$ python -q
>>> import numpy as np
>>> np.set_printoptions(precision=2, suppress=True, linewidth=100)
>>> arr = np.load("block1.npy")
>>> arr
array([[ 0,  3, -1, -3, -3],
       [ 0,  0,  3,  0,  3],
       [ 0,  0,  0,  1,  2],
       [ 0,  0,  0,  0, -2],
       [ 0,  0,  0,  0,  0]])
>>> # rank 4
>>> np.argsort(-np.linalg.norm(arr, axis=0).round(6), kind="stable")[:3]
array([4, 2, 3])
>>> np.round(np.linalg.norm(arr, 2) / np.linalg.norm(arr), 2)
np.float64(0.87)
>>> r0 = np.array([-2, 2])
>>> np.cross(arr[4, :3], arr[1, :3])
array([0, 0, 0])
>>> np.correlate(arr[4], arr[1], "full")
array([0, 0, 0, 0, 0, 0, 0, 0, 0])
>>> K = np.array([[3.0, 1.0, 0.0, 0.0],
...     [0.0, 3.0, 1.0, 0.0],
...     [0.0, 0.0, 3.0, 1.0],
...     [0.0, 0.0, 0.0, 3.0]])
>>> # triangular: eigenvalues sit on the diagonal
>>> w, vecs = np.linalg.eig(K)
>>> np.sort(np.linalg.eigvals(K @ K))
array([9., 9., 9., 9.])
>>> np.sort(np.linalg.eigvals(np.linalg.inv(K)))
array([0.33, 0.33, 0.33, 0.33])
>>> w
array([3., 3., 3., 3.])
>>> np.prod(w)
np.float64(81.0)
>>> ang = np.radians(120)
>>> r_ = np.eye(4)
>>> r_[0, 0] = r_[2, 2] = np.cos(ang)
>>> r_[0, 2], r_[2, 0] = -np.sin(ang), np.sin(ang)
>>> r_
array([[-0.5 ,  0.  , -0.87,  0.  ],
       [ 0.  ,  1.  ,  0.  ,  0.  ],
       [ 0.87,  0.  , -0.5 ,  0.  ],
       [ 0.  ,  0.  ,  0.  ,  1.  ]])
>>> A2 = K @ r_.T
>>> np.allclose(np.linalg.norm(K, axis=1), np.linalg.norm(A2, axis=1))
True
>>> np.linalg.svd(K, compute_uv=False), np.linalg.svd(A2, compute_uv=False)
(array([3.84, 3.39, 2.79, 2.23]), array([3.84, 3.39, 2.79, 2.23]))
>>> np.allclose(K @ K.T, A2 @ A2.T)
True
>>> A2
array([[-1.5 ,  1.  ,  2.6 ,  0.  ],
       [-0.87,  3.  , -0.5 ,  0.  ],
       [-2.6 ,  0.  , -1.5 ,  1.  ],
       [ 0.  ,  0.  ,  0.  ,  3.  ]])
>>> x = np.array([0, 0, 0, -2])
>>> y = K @ x
>>> y
array([ 0.,  0., -2., -6.])
>>> np.linalg.solve(K, y + K[:, 2])
array([ 0.,  0.,  1., -2.])
>>> J = np.loadtxt("case1.csv", delimiter=",")
>>> J
array([[ 0.92, -3.42,  3.33, -0.36,  1.1 ],
       [ 0.37, -4.87,  0.14, -0.55, -0.9 ],
       [-0.77,  0.62,  1.85,  0.97,  4.43],
       [-0.45, -2.77, -1.66, -3.26, -1.94],
       [-2.38, -2.67,  3.2 ,  1.3 ,  0.52],
       [ 3.28, -1.69,  0.57, -1.83,  2.78],
       [ 2.77,  3.79,  0.29,  0.43, -1.64],
       [-4.23, -0.73, -2.34, -0.59, -0.88],
       [-2.1 , -3.68, -1.33,  1.8 ,  1.42],
       [-0.35, -2.87, -3.93, -0.6 ,  0.92],
       [-4.26,  0.59, -1.59, -0.35,  1.95],
       [-0.37,  1.12,  1.09, -2.29, -4.15],
       [ 0.71,  3.29,  2.62, -1.18,  2.32],
       [-0.56,  4.81,  1.07,  0.48,  0.43],
       [-1.58,  0.25,  1.47, -4.05, -1.96],
       [ 1.98, -0.44,  1.37,  3.7 ,  2.32],
       [ 0.84, -3.87, -2.52, -0.3 ,  1.7 ],
       [-0.36,  1.61, -0.16, -4.63,  0.92],
       [ 3.14, -0.9 ,  1.44, -3.5 ,  0.06],
       [-3.02, -0.7 ,  2.16, -2.26, -2.36],
       [-2.07, -1.34,  4.32,  0.3 ,  0.36],
       [ 1.79, -3.75,  1.71, -1.98, -0.94],
       [ 2.58,  0.43, -3.81,  1.89,  0.24],
       [ 0.58,  0.84,  3.59,  0.68, -3.26],
       [ 0.52,  4.91,  0.52, -0.36, -0.47],
       [ 1.97,  0.29,  1.75,  0.72, -4.18]])
>>> cen = J - J.mean(axis=0)
>>> left, sigma, VT = np.linalg.svd(cen, full_matrices=False)
>>> np.abs(left[:, 0]).argmax()
np.int64(24)
>>> np.abs(VT[-1])
array([0.06, 0.05, 0.16, 0.77, 0.61])
>>> sigma
array([13.94, 11.66, 10.78, 10.32,  8.58])
>>> round((sigma ** 2).sum() ** 2 / (sigma ** 4).sum(), 2)
np.float64(4.54)
>>> A2 = np.c_[J[:, :1] @ np.array([[0]]), np.array([0, 3, -1, -1, 3, -1, 0, 0, 2, 1, 0, 3, -3, 0, 1, 2, 0, -1, -1, 3, -3, -3, -1, 1, -1, 2])]
>>> A2
array([[ 0.,  0.],
       [ 0.,  3.],
       [ 0., -1.],
       [ 0., -1.],
       [ 0.,  3.],
       [ 0., -1.],
       [ 0.,  0.],
       [ 0.,  0.],
       [ 0.,  2.],
       [ 0.,  1.],
       [ 0.,  0.],
       [ 0.,  3.],
       [ 0., -3.],
       [ 0.,  0.],
       [ 0.,  1.],
       [ 0.,  2.],
       [ 0.,  0.],
       [ 0., -1.],
       [ 0., -1.],
       [ 0.,  3.],
       [ 0., -3.],
       [ 0., -3.],
       [ 0., -1.],
       [ 0.,  1.],
       [ 0., -1.],
       [ 0.,  2.]])
>>> np.linalg.norm(A2 - J @ np.linalg.lstsq(J, A2)[0], axis=0)
array([0.  , 7.42])
>>> np.linalg.norm(np.linalg.qr(J)[0].T @ A2, axis=0) ** 2 / ((A2 ** 2).sum(axis=0) + 1e-12)
array([0.  , 0.35])
>>> np.linalg.matrix_rank(np.c_[J, A2])
np.int64(6)
>>> m1 = np.loadtxt("m.csv", delimiter=",")
>>> m1
array([[0., 1., 0.],
       [0., 0., 1.],
       [1., 0., 0.]])
>>> # row-stochastic, so 1 is an eigenvalue
>>> P = np.triu(np.array([[-1, -2, 2], [0, -1, 0], [2, 1, 1]]), 1) + np.eye(3)
>>> A2 = P @ m1 @ np.linalg.inv(P)
>>> np.linalg.matrix_rank(A2)
np.int64(3)
>>> round(np.linalg.det(A2), 2)
np.float64(1.0)
>>> P @ m1 - m1 @ P
array([[ 2.,  0., -2.],
       [ 0.,  0.,  0.],
       [ 0.,  2., -2.]])
>>> A2
array([[ 2.,  5., -6.],
       [ 0.,  0.,  1.],
       [ 1.,  2., -2.]])
>>> np.trace(A2), np.trace(m1)
(np.float64(0.0), np.float64(0.0))
>>> np.prod(np.diag(K)), round(float(np.linalg.det(K)), 2)
(np.float64(81.0), 81.0)
>>> K @ K
array([[9., 6., 1., 0.],
       [0., 9., 6., 1.],
       [0., 0., 9., 6.],
       [0., 0., 0., 9.]])
>>> left, sigma, VT = np.linalg.svd(m1, full_matrices=False)
>>> round(np.sqrt((sigma ** 2).sum()), 2), round(float(np.linalg.norm(m1)), 2)
(np.float64(1.73), 1.73)
>>> sigma
array([1., 1., 1.])
>>> left.shape, sigma.shape, VT.shape
((3, 3), (3,), (3, 3))
>>> VT @ VT.T
array([[1., 0., 0.],
       [0., 1., 0.],
       [0., 0., 1.]])
>>> np.allclose(left * sigma @ VT, m1)
True
>>> np.linalg.svd(m1, compute_uv=False)
array([1., 1., 1.])
>>> m1 @ m1.T
array([[1., 0., 0.],
       [0., 1., 0.],
       [0., 0., 1.]])
>>> m1.T @ m1
array([[1., 0., 0.],
       [0., 1., 0.],
       [0., 0., 1.]])
>>> np.linalg.norm(m1, axis=0)
array([1., 1., 1.])
>>> np.linalg.pinv(m1)
array([[0., 0., 1.],
       [1., 0., 0.],
       [0., 1., 0.]])
>>> rng = np.random.default_rng(55155)
>>> z = rng.integers(0, 2, 4)
>>> mat = (z[:, None] == z) * -3 + np.eye(4)
>>> mat
array([[-2.,  0.,  0.,  0.],
       [ 0., -2., -3., -3.],
       [ 0., -3., -2., -3.],
       [ 0., -3., -3., -2.]])
>>> def softmax(z):
...     e = np.exp(z - z.max(axis=-1, keepdims=True))
...     return e / e.sum(axis=-1, keepdims=True)
... 
>>> softmax(mat[3] + -2)
array([0.81, 0.04, 0.04, 0.11])
>>> softmax(mat[3])
array([0.81, 0.04, 0.04, 0.11])
>>> np.round(softmax(10 * mat[3]), 2) + 0
array([1., 0., 0., 0.])
>>> softmax(mat).sum(axis=1)
array([1., 1., 1., 1.])
>>> scores = mat @ mat.T / np.sqrt(4)
>>> np.round(softmax(scores + np.triu(np.full(scores.shape, -np.inf), 1)), 2) + 0
array([[1.  , 0.  , 0.  , 0.  ],
       [0.  , 1.  , 0.  , 0.  ],
       [0.  , 0.38, 0.62, 0.  ],
       [0.  , 0.27, 0.27, 0.45]])
>>> np.round(softmax(scores), 2) + 0
array([[0.71, 0.1 , 0.1 , 0.1 ],
       [0.  , 0.45, 0.27, 0.27],
       [0.  , 0.27, 0.45, 0.27],
       [0.  , 0.27, 0.27, 0.45]])
>>> softmax(scores).round(6).argmax(axis=1)
array([0, 1, 2, 3])
>>> x = np.array([2, 2, 0, 0])
>>> y = mat @ x
>>> y
array([-4., -4., -6., -6.])
>>> np.round(np.linalg.solve(mat, 5 * y), 2) + 0
array([10., 10.,  0.,  0.])
>>> np.linalg.solve(mat.T, mat[3])
array([-0., -0., -0.,  1.])
>>> np.round(np.linalg.solve(mat, y + mat[:, 0]), 2) + 0
array([3., 2., 0., 0.])
>>> A2 = np.linalg.inv(mat)
>>> round(np.linalg.slogdet(mat)[0], 2)
np.float64(1.0)
>>> np.round(mat @ A2, 2) + 0
array([[1., 0., 0., 0.],
       [0., 1., 0., 0.],
       [0., 0., 1., 0.],
       [0., 0., 0., 1.]])
>>> np.allclose(A2, mat.T)
False
>>> A2
array([[-0.5 , -0.  , -0.  , -0.  ],
       [-0.  ,  0.62, -0.37, -0.38],
       [-0.  , -0.38,  0.62, -0.38],
       [ 0.  , -0.38, -0.38,  0.62]])
>>> A2 = np.array([[-4, 0, 2], [-4, 4, 0]])
>>> W2 = np.kron(A2, mat)
>>> np.round(np.linalg.norm(W2, 2), 2), round(float(np.linalg.norm(A2, 2) * np.linalg.norm(mat, 2)), 2)
(np.float64(52.51), 52.51)
>>> gram = mat.T @ mat
>>> np.trace(gram), (mat ** 2).sum()
(np.float64(70.0), np.float64(70.0))
>>> gram
array([[ 4.,  0.,  0.,  0.],
       [ 0., 22., 21., 21.],
       [ 0., 21., 22., 21.],
       [ 0., 21., 21., 22.]])
>>> np.linalg.svd(mat, compute_uv=False) ** 2
array([64.,  4.,  1.,  1.])
>>> np.diag(gram)
array([ 4., 22., 22., 22.])
>>> X = np.load("w.npy")
>>> X
array([[-0.06,  1.63, -1.23,  3.83],
       [-7.36,  1.08,  4.07,  5.33],
       [ 1.99, -1.13, -3.97, -3.13],
       [-4.24, -0.24,  1.49, -1.32],
       [ 1.26, -1.15,  0.69, -0.57],
       [-1.98, -0.37,  0.43,  1.39],
       [ 2.66, -0.71, -0.38, -0.12],
       [-0.56, -0.64,  1.57,  0.11],
       [-6.27, -0.22,  1.89,  2.52],
       [ 0.41,  1.06, -3.79, -1.  ],
       [-1.22,  0.77,  0.92, -2.2 ],
       [-2.14, -0.89,  3.99, -3.63],
       [-5.66,  0.82,  2.36,  2.34],
       [ 1.55, -1.13,  0.02, -2.97],
       [ 3.2 ,  0.66, -3.52, -2.03],
       [ 3.08, -0.63, -2.41, -1.33],
       [ 8.1 , -0.67, -6.51, -4.37],
       [ 2.56, -0.03, -1.85, -7.13],
       [ 2.84, -0.84, -1.72,  2.14],
       [-0.49, -0.18,  1.2 , -0.99],
       [ 0.2 , -0.46,  0.65,  3.  ],
       [-0.68, -0.74,  1.47, -1.57],
       [ 3.61,  0.55, -2.36,  2.6 ],
       [ 2.1 ,  0.  , -1.43,  1.77],
       [-1.47,  0.82, -0.15, -0.64]])
>>> cen = X - X.mean(axis=0)
>>> vecs = np.linalg.svd(cen)[2][:3]
>>> A2 = cen - cen @ vecs.T @ vecs
>>> np.linalg.norm(A2, axis=1).round(6).argmax()
np.int64(2)
>>> (cen @ vecs.T).std(axis=0)
array([4.33, 2.39, 1.22])
>>> A2 = X + rng.integers(-2, 3, (25, 3)) @ rng.integers(-2, 3, (3, 4))
>>> A2
array([[  6.94,  -3.37,   2.77,  -2.17],
       [ -9.36,   2.08,   7.07,   1.33],
       [  7.99,  -6.13,  -2.97,  -6.13],
       [ -6.24,   2.76,   6.49,  -5.32],
       [  1.26,  -0.15,  -2.31,   4.43],
       [ -4.98,   3.63,   3.43,   0.39],
       [ -1.34,   3.29,  -0.38,   1.88],
       [  1.44,  -2.64,   5.57,  -5.89],
       [ -2.27,  -2.22,  -0.11,   5.52],
       [  1.41,  -0.94,  -6.79,   1.  ],
       [ -5.22,   2.77,  -1.08,  -0.2 ],
       [  1.86,  -2.89,   1.99,  -0.63],
       [ -7.66,   1.82,  -2.64,   8.34],
       [  3.55,  -2.13,   5.02,  -8.97],
       [ -4.8 ,   6.66,  -1.52,  -3.03],
       [  2.08,   0.37,  -0.41,  -3.33],
       [ 14.1 ,  -4.67,  -0.51, -12.37],
       [  0.56,  -0.03,   0.15, -11.13],
       [ -4.16,   4.16,  -5.72,   8.14],
       [ -6.49,   3.82,  -0.8 ,   2.01],
       [ -0.8 ,  -0.46,   1.65,   1.  ],
       [ -0.68,  -0.74,   1.47,  -1.57],
       [ -1.39,   5.55,  -0.36,   2.6 ],
       [  4.1 ,  -4.  ,  -7.43,   5.77],
       [  5.53,  -4.18,   3.85,  -6.64]])
>>> np.linalg.matrix_rank(A2 - X, tol=1e-8)
np.int64(3)
>>> np.round(np.linalg.svd(A2 - X, compute_uv=False), 2) + 0
array([30.55, 21.72,  5.06,  0.  ])
>>> A = np.array([[2, 6, 3, 2, 5],
...     [6, 4, 2, 0, 5],
...     [3, 2, 2, 3, 2],
...     [2, 0, 3, 4, 3],
...     [5, 5, 2, 3, 2]])
>>> np.diff(A, axis=0)
array([[ 4, -2, -1, -2,  0],
       [-3, -2,  0,  3, -3],
       [-1, -2,  1,  1,  1],
       [ 3,  5, -1, -1, -1]])
>>> A.mean(axis=0)
array([3.6, 3.4, 2.4, 2.4, 3.4])
>>> np.unravel_index(np.abs(A).argmax(), A.shape)
(np.int64(0), np.int64(1))
>>> np.abs(A).max()
np.int64(6)
>>> np.linalg.svd(A, compute_uv=False)
array([15.8 ,  4.78,  3.51,  3.01,  0.06])
>>> E = np.load("mat.npy")
>>> E
array([[-0.77, -0.47,  0.34,  0.06,  0.29, -0.39,  0.  ],
       [-0.47, -1.46, -0.57,  0.26, -0.59,  0.4 , -0.06],
       [ 0.34, -0.57, -0.53,  0.06,  0.47, -0.43, -0.09],
       [ 0.06,  0.26,  0.06, -1.09,  0.07, -0.01,  0.03],
       [ 0.29, -0.59,  0.47,  0.07, -0.71, -0.7 ,  0.17],
       [-0.39,  0.4 , -0.43, -0.01, -0.7 , -1.03,  0.47],
       [ 0.  , -0.06, -0.09,  0.03,  0.17,  0.47, -1.4 ]])
>>> left, sigma = np.linalg.svd(E)
Traceback (most recent call last):
  File "<python-input-118>", line 1, in <module>
    left, sigma = np.linalg.svd(E)
    ^^^^^^^^^^^
ValueError: too many values to unpack (expected 2)
>>> left, sigma, VT = np.linalg.svd(E, full_matrices=False)
>>> (sigma > 1e-8).sum()
np.int64(7)
>>> left.shape, sigma.shape, VT.shape
((7, 7), (7,), (7, 7))
>>> np.round(VT @ VT.T, 2) + 0
array([[1., 0., 0., 0., 0., 0., 0.],
       [0., 1., 0., 0., 0., 0., 0.],
       [0., 0., 1., 0., 0., 0., 0.],
       [0., 0., 0., 1., 0., 0., 0.],
       [0., 0., 0., 0., 1., 0., 0.],
       [0., 0., 0., 0., 0., 1., 0.],
       [0., 0., 0., 0., 0., 0., 1.]])
>>> x = np.array([-8, -8, 3, -4, 2, -7, 2])
>>> a = np.maximum(E @ x, 0)
>>> np.tanh(E @ x)
array([ 1.  ,  1.  ,  1.  ,  0.98,  1.  ,  1.  , -1.  ])
>>> np.maximum(E @ (3 * x), 0)
array([42.03, 25.77, 11.34,  6.75, 22.05, 16.26,  0.  ])
>>> E.T @ a
array([-13.39, -22.86,  -0.88,   1.31,  -8.08, -14.4 ,   3.01])
>>> np.maximum(E @ x, 0) - np.maximum(-E @ x, 0)
array([14.01,  8.59,  3.78,  2.25,  7.35,  5.42, -5.66])
